In [1]: import numpy as np

In [2]: import numpy.linalg as la

In [3]: np.set_printoptions(suppress=True, linewidth=160)

In [4]: rnd = lambda a: np.round(a, 2) + 0

In [5]: feats = np.loadtxt("x.csv", delimiter=",")

In [6]: feats
Out[6]: 
array([[ 0.5, -0.4, -0.4,  0.8, -2.1,  0. , -1.1,  1. ,  1.9],
       [-1.4,  1.7, -0.7, -1.2,  0.5, -0.6, -0.7,  0.8,  1.2],
       [-1.6,  0. , -1.6, -0.5,  0.1,  0.3, -0.3,  0.6,  0. ],
       [ 0.6, -2.7,  1.2, -0.4, -1. , -0.6,  0.1,  0.9,  0.4],
       [ 1.3,  0.9, -0.6, -0.3, -1.8,  0.8, -1.2,  0.3, -1.7],
       [-0.2,  0.1,  1.1,  0.2,  0.1, -0.2, -0.7, -1.7,  1. ],
       [ 0.4,  2. ,  0.6,  0.6, -1.8, -0.6, -0.3, -2.3, -1.1],
       [-0.8, -0.3,  1. , -1.8,  0.3,  1.2, -0.7, -0.3,  0.5],
       [ 0.1, -1.4, -0.7, -0.9, -1.9, -0.4,  0. , -0.4,  0.5],
       [-0.8,  0.4,  0.9, -0.2,  1.2,  0.1, -0.6, -0.3, -0.2],
       [-1.4, -0.9,  0.1, -0.7,  0.2,  0.3,  1.2, -0.6, -2.2],
       [-0.3, -0.3, -1.3,  0.1,  1. ,  1.1,  0. ,  0.9,  0.7],
       [-4.2,  1.8, -3. ,  6.3,  1.8,  4.5, -3.9,  0. ,  3.3],
       [-0.5,  1.2,  1. , -0.3, -0.8, -1.7, -0.1,  0.3,  0.8],
       [-1.1,  0.6,  0.3,  1.1, -0.8,  0.9, -0.4,  1.2, -0.1],
       [ 0.2, -0.5,  0.2,  1.3,  1.7, -1.6, -0.6, -0.5, -0.6],
       [-1.3,  0.8, -0.2,  0.2, -1.4, -0.5, -0.9,  1.6, -0.4],
       [ 0.2, -0.6, -1.1, -0.1,  0.7,  0.3, -0.7, -0.6,  0.9]])

In [7]: hat = feats @ la.solve(feats.T @ feats, feats.T)

In [8]: rnd(np.trace(hat))
Out[8]: np.float64(9.0)

In [9]: np.allclose(hat @ hat, hat)
Out[9]: True

In [10]: rnd(la.eigvalsh(hat))
Out[10]: array([0., 0., 0., 0., 0., 0., 0., 0., 0., 1., 1., 1., 1., 1., 1., 1., 1., 1.])

In [11]: rnd(hat @ feats[:, 3])
Out[11]: array([ 0.8, -1.2, -0.5, -0.4, -0.3,  0.2,  0.6, -1.8, -0.9, -0.2, -0.7,  0.1,  6.3, -0.3,  1.1,  1.3,  0.2, -0.1])
